$ python3 -q
>>> import numpy as np
>>> from numpy import linalg as LA
>>> np.set_printoptions(precision=2, suppress=True, linewidth=160)
>>> def rd(a):
...     return np.round(a, 2) + 0
... 
>>> X = np.load("x.npy")
>>> print(X)
[[ 3  3  3  3]
 [ 3  6  6  6]
 [ 3  6  9  9]
 [ 3  6  9 12]]
>>> u, r1 = X[2], X[0]
>>> print(u @ u)
207
>>> pr = (u @ r1) / (u @ u) * u
>>> print(rd(pr))
[1.17 2.35 3.52 3.52]
>>> print(rd((r1 - pr) @ u))
0.0
>>> print(LA.matrix_rank(np.outer(u, r1)))
1
>>> print(rd(LA.norm(u + r1) ** 2 + LA.norm(u - r1) ** 2))
486.0
>>> u = np.array([-3, -3, -3, -3])
>>> M2 = X + np.outer(u, np.eye(4)[3])
>>> print(M2)
[[3. 3. 3. 0.]
 [3. 6. 6. 3.]
 [3. 6. 9. 6.]
 [3. 6. 9. 9.]]
>>> print(LA.matrix_rank(LA.inv(M2) - LA.inv(X), tol=1e-8))
1
>>> u = np.array([0, 0])
>>> print(np.cross(M2[1, :3], M2[3, :3]))
[18. -9.  0.]
>>> print(np.polyval(u, M2[1]))
[0. 0. 0. 0.]
>>> def softmax(z):
...     e = np.exp(z - z.max(axis=-1, keepdims=True))
...     return e / e.sum(axis=-1, keepdims=True)
... 
>>> print(rd(softmax(X[3] + -1)))
[0.   0.   0.05 0.95]
>>> print(rd(softmax(X[3])))
[0.   0.   0.05 0.95]
>>> att = X @ X.T / np.sqrt(4)
>>> print(rd(softmax(att + np.triu(np.full(att.shape, -np.inf), 1))))
[[1. 0. 0. 0.]
 [0. 1. 0. 0.]
 [0. 0. 1. 0.]
 [0. 0. 0. 1.]]
>>> data = np.load("m.npy")
>>> print(data)
[[-1.7   0.1  -0.1 ]
 [-0.2  -1.2  -0.1 ]
 [-1.7   0.1  -0.12]]
>>> Q, evecs = LA.qr(data[:, :1])[0], LA.qr(data[:, 1:])[0]
>>> sig = LA.svd(Q.T @ evecs, compute_uv=False)
>>> print((sig > 0.9).sum())
1
>>> print(rd(LA.norm(Q @ Q.T - evecs @ evecs.T, 2)))
1.0
>>> print(rd(LA.norm(data, 2) / LA.norm(data)))
0.89
>>> print(LA.matrix_rank(data, rtol=0.1))
2
>>> print(np.argsort(-LA.norm(data, axis=0).round(6), kind="stable")[:3])
[0 1 2]
>>> print(round(np.log10(LA.cond(data))))
2
>>> u = np.array([-2, 1, 1])
>>> print(rd(np.convolve(data[2], u)))
[ 3.4  -1.9  -1.36 -0.02 -0.12]
>>> print(rd(np.array([np.convolve(row, u, "same") for row in data])))
[[-1.9  -1.4   0.  ]
 [ 2.2  -1.2  -1.3 ]
 [-1.9  -1.36 -0.02]]
>>> print(rd(np.cross(data[2, :3], data[1, :3])))
[-0.15 -0.15  2.06]
>>> print((data + data.T) / 2)
[[-1.7  -0.05 -0.9 ]
 [-0.05 -1.2   0.  ]
 [-0.9   0.   -0.12]]
>>> print(rd(LA.det(data)))
-0.04
>>> print(rd(np.abs(LA.eigvals(data)).max()))
1.75
>>> print(np.trace(data))
-3.02
>>> print(np.allclose(data @ data.T, data.T @ data))
False
>>> print(rd(LA.matrix_power(data, 3)))
[[-5.4   0.68 -0.29]
 [-1.82 -1.6  -0.23]
 [-5.46  0.69 -0.3 ]]
>>> print(rd(data @ data))
[[ 3.04 -0.3   0.17]
 [ 0.75  1.41  0.15]
 [ 3.07 -0.3   0.17]]
>>> assert data == data.T
Traceback (most recent call last):
  File "<python-input-46>", line 1, in <module>
    assert data == data.T
           ^^^^^^^^^^^^^^
ValueError: The truth value of an array with more than one element is ambiguous. Use a.any() or a.all()
>>> print(rd(np.sort(np.abs(LA.eigvals(data)))))
[0.02 1.26 1.75]
>>> U, sig, Vt = LA.svd(data)
>>> print(np.argmax(sig[:-1] / (sig[1:] + 1e-6)) + 1)
2
>>> M2 = U[:, :2] @ np.diag(sig[:2]) @ Vt[:2]
>>> print(LA.matrix_rank(data, rtol=0.05))
2
>>> print(rd(M2))
[[-1.7   0.1  -0.11]
 [-0.2  -1.2  -0.1 ]
 [-1.7   0.1  -0.11]]
>>> print(rd(LA.norm(data - M2, 2)), rd(sig[2]))
0.01 0.01
>>> mat = np.load("w.npy")
>>> print(mat)
[[-1.  1.  1.  1.]
 [ 1. -1.  1.  1.]
 [ 1.  1. -1.  1.]
 [ 1.  1.  1. -1.]]
>>> blk = np.stack([mat, -3 * mat, mat[::-1]])
>>> print(blk.shape)
(3, 4, 4)
>>> print(rd(LA.det(blk)))
[  -16. -1296.   -16.]
>>> w, evecs = LA.eigh(mat)
>>> vec = np.array([-2, 0, -3, -3])
>>> print(rd(LA.eigvalsh(mat[1:, 1:])))
[-2. -2.  1.]
>>> print(vec @ mat @ vec)
20.0
>>> print(rd(evecs * np.maximum(w, 0) @ evecs.T))
[[0.5 0.5 0.5 0.5]
 [0.5 0.5 0.5 0.5]
 [0.5 0.5 0.5 0.5]
 [0.5 0.5 0.5 0.5]]
>>> print(np.abs(mat).sum(axis=1).max(), np.abs(w).max())
4.0 2.0
>>> print(np.all(LA.eigvalsh(mat) > 0))
False
>>> F = np.load("out18.npy")
>>> print(F)
[[0. 0. 1.]
 [0. 0. 2.]
 [1. 2. 0.]]
>>> # rows and columns are dependent
>>> C2 = F.T @ F
>>> print(np.diag(C2))
[1. 4. 5.]
>>> print(LA.matrix_rank(C2))
2
>>> J = 0.2 ** np.abs(np.subtract.outer(np.arange(3), np.arange(3)))
>>> print(rd(J))
[[1.   0.2  0.04]
 [0.2  1.   0.2 ]
 [0.04 0.2  1.  ]]
>>> M2 = np.array([[2, 0], [0, 1]])
>>> cent = np.kron(M2, mat)
>>> print(cent)
[[-2.  2.  2.  2. -0.  0.  0.  0.]
 [ 2. -2.  2.  2.  0. -0.  0.  0.]
 [ 2.  2. -2.  2.  0.  0. -0.  0.]
 [ 2.  2.  2. -2.  0.  0.  0. -0.]
 [-0.  0.  0.  0. -1.  1.  1.  1.]
 [ 0. -0.  0.  0.  1. -1.  1.  1.]
 [ 0.  0. -0.  0.  1.  1. -1.  1.]
 [ 0.  0.  0. -0.  1.  1.  1. -1.]]
>>> print(rd(LA.norm(cent, 2)), rd(LA.norm(M2, 2) * LA.norm(mat, 2)))
4.0 4.0
>>> print(LA.matrix_rank(cent))
8
>>> rng = np.random.default_rng(200)
>>> idx = rng.permutation(3)
>>> print(idx)
[0 2 1]
>>> M2 = J[idx][:, idx]
>>> print(rd(LA.det(M2)), rd(LA.det(J[idx])))
0.92 -0.92
>>> print(rd(np.sort(np.abs(LA.eigvals(M2)))))
[0.74 0.96 1.3 ]
>>> w, evecs = LA.eigh(J)
>>> vec = np.array([3, -2, 2])
>>> print(rd(evecs * np.abs(w) @ evecs.T))
[[1.   0.2  0.04]
 [0.2  1.   0.2 ]
 [0.04 0.2  1.  ]]
>>> print(rd(vec @ J @ vec / (vec @ vec)), rd(w[0]), rd(w[-1]))
0.79 0.74 1.3
>>> idx = rng.permutation(4)
>>> print(idx)
[2 1 3 0]
>>> M2 = mat[idx][:, idx]
>>> print(np.diag(M2))
[-1. -1. -1. -1.]
>>> print(rd(LA.det(M2)), rd(LA.det(mat[idx])))
-16.0 -16.0
>>> M2 = np.array([[3, -2], [1, -1]])
>>> cent = np.kron(M2, J)
>>> print(rd(LA.norm(cent, 2)), rd(LA.norm(M2, 2) * LA.norm(J, 2)))
5.04 5.04
>>> print(cent.shape)
(6, 6)
>>> print(rd(cent))
[[ 3.    0.6   0.12 -2.   -0.4  -0.08]
 [ 0.6   3.    0.6  -0.4  -2.   -0.4 ]
 [ 0.12  0.6   3.   -0.08 -0.4  -2.  ]
 [ 1.    0.2   0.04 -1.   -0.2  -0.04]
 [ 0.2   1.    0.2  -0.2  -1.   -0.2 ]
 [ 0.04  0.2   1.   -0.04 -0.2  -1.  ]]
>>> M2 = np.array([[3]])
>>> cent = np.array([[9, 8, 3], [2, 7, 3], [6, 8, 0]])
>>> m1 = np.block([[M2, np.array([[0, 0, 0]])], [np.zeros((3, 1)), cent]])
>>> print(m1)
[[3. 0. 0. 0.]
 [0. 9. 8. 3.]
 [0. 2. 7. 3.]
 [0. 6. 8. 0.]]
>>> # splits into 2 blocks
>>> vec = np.ones(3)
>>> for _ in range(7):
...     vec = J @ vec
...     vec /= LA.norm(vec)
...     print(round(vec @ J @ vec, 2))
... 
1.3
1.3
1.3
1.3
1.3
1.3
1.3
>>> print(rd(LA.eigvalsh(J)[-1]))
1.3
>>> u = np.array([2, 2, 1, -1])
>>> M2 = m1 + np.outer(u, np.eye(4)[1])
>>> print(LA.matrix_rank(LA.inv(M2) - LA.inv(m1), tol=1e-8))
1
>>> Q = m1.astype(float).copy()
>>> for j in range(4):
...     Q[:, j] -= Q[:, :j] @ (Q[:, :j].T @ Q[:, j])
...     Q[:, j] /= LA.norm(Q[:, j])
... 
>>> print(rd(Q))
[[ 1.    0.    0.    0.  ]
 [ 0.    0.82 -0.37  0.44]
 [ 0.    0.18  0.89  0.41]
 [ 0.    0.55  0.25 -0.8 ]]
>>> print(rd(Q.T @ m1))
[[ 3.    0.    0.    0.  ]
 [ 0.   11.   12.18  3.  ]
 [ 0.    0.    5.35  1.58]
 [ 0.    0.    0.    2.55]]
>>> print(rd(Q.T @ Q))
[[1. 0. 0. 0.]
 [0. 1. 0. 0.]
 [0. 0. 1. 0.]
 [0. 0. 0. 1.]]
>>> M2 = m1 + rng.integers(-2, 3, (4, 1)) @ rng.integers(-2, 3, (1, 4))
>>> print(M2)
[[3. 0. 0. 0.]
 [0. 9. 8. 3.]
 [0. 2. 7. 3.]
 [0. 6. 8. 0.]]
>>> print(rd(LA.svd(M2 - m1, compute_uv=False)))
[0. 0. 0. 0.]
>>> print(M2 - m1)
[[0. 0. 0. 0.]
 [0. 0. 0. 0.]
 [0. 0. 0. 0.]
 [0. 0. 0. 0.]]
>>> M2 = np.array([[4, -1, -2, -4], [-5, 5, 4, -2], [1, 5, 1, 5]])
>>> E = M2.T @ M2
>>> print(E)
[[ 42 -24 -27  -1]
 [-24  51  27  19]
 [-27  27  21   5]
 [ -1  19   5  45]]
>>> # null space of dimension 1
>>> U, sig, Vt = LA.svd(E)
>>> print(rd(sig))
[96.36 45.92 16.72  0.  ]
>>> print(np.argmax(sig[:-1] / (sig[1:] + 1e-6)) + 1)
3
>>> M2 = U[:, :3] @ np.diag(sig[:3]) @ Vt[:3]
>>> print(LA.matrix_rank(E, rtol=0.05))
3
>>> print(rd(np.abs(E - M2).max()))
0.0
>>> blk = np.stack([E, -3 * E, E[::-1]])
>>> print(LA.matrix_rank(blk))
[3 3 3]
>>> print(blk.shape)
(3, 4, 4)
>>> print(np.einsum("bij,cij->bc", blk, blk))
[[ 11673 -35019   4018]
 [-35019 105057 -12054]
 [  4018 -12054  11673]]
>>> print(blk.sum(axis=0))
[[-85  67  59  47]
 [ 21 -75 -33 -33]
 [ 30  -3 -15   9]
 [ 44 -62 -37 -91]]
>>> print(rd(LA.det(blk)))
[0. 0. 0.]
>>> print(rd(np.trace(LA.pinv(E) @ E)))
3.0
>>> print(np.unique(E.round(6), axis=0).shape)
(4, 4)
>>> C2 = data.T @ data
>>> print(np.allclose(C2, C2.T))
True
>>> print(rd(LA.svd(data, compute_uv=False) ** 2))
[5.85 1.47 0.  ]
>>> print(rd(np.diag(C2)))
[5.82 1.46 0.03]
>>> print((data @ data.T).shape)
(3, 3)
>>> K = np.array([[-3, -1, 0, 0], [0, -2, 0, -2], [0, 0, 0, 0], [2, 3, 0, 3]])
>>> print(np.trace(K))
-2
>>> assert K == K.T
Traceback (most recent call last):
  File "<python-input-144>", line 1, in <module>
    assert K == K.T
           ^^^^^^^^
ValueError: The truth value of an array with more than one element is ambiguous. Use a.any() or a.all()
>>> print(rd(LA.det(K)))
0.0
>>> LA.determinant(K)
Traceback (most recent call last):
  File "<python-input-146>", line 1, in <module>
    LA.determinant(K)
    ^^^^^^^^^^^^^^
AttributeError: module 'numpy.linalg' has no attribute 'determinant'
>>> hat = np.triu(np.array([[3, 0, 3, 1], [0, 1, 1, 1], [2, 0, 0, 2], [1, 1, 1, 2]]), 1) + np.eye(4)
>>> M2 = hat @ K @ LA.inv(hat)
>>> print(np.trace(M2), np.trace(K))
-2.0 -2
>>> print(hat @ K - K @ hat)
[[ 2.  3. 10.  7.]
 [ 2.  3.  2.  5.]
 [ 4.  6.  0.  6.]
 [ 0.  0. -9. -5.]]
>>> print(M2)
[[ -1.   2.   1.   0.]
 [  2.   1.  -7.  12.]
 [  4.   6. -18.  32.]
 [  2.   3.  -9.  16.]]
>>> print(np.abs(np.diag(LA.qr(M2)[1])) > 1e-9)
[ True  True False False]
>>> print(rd(M2 @ LA.pinv(M2) @ M2))
[[ -1.   2.   1.   0.]
 [  2.   1.  -7.  12.]
 [  4.   6. -18.  32.]
 [  2.   3.  -9.  16.]]
>>> print(LA.lstsq(M2[:-1].T, M2[-1])[2])
3
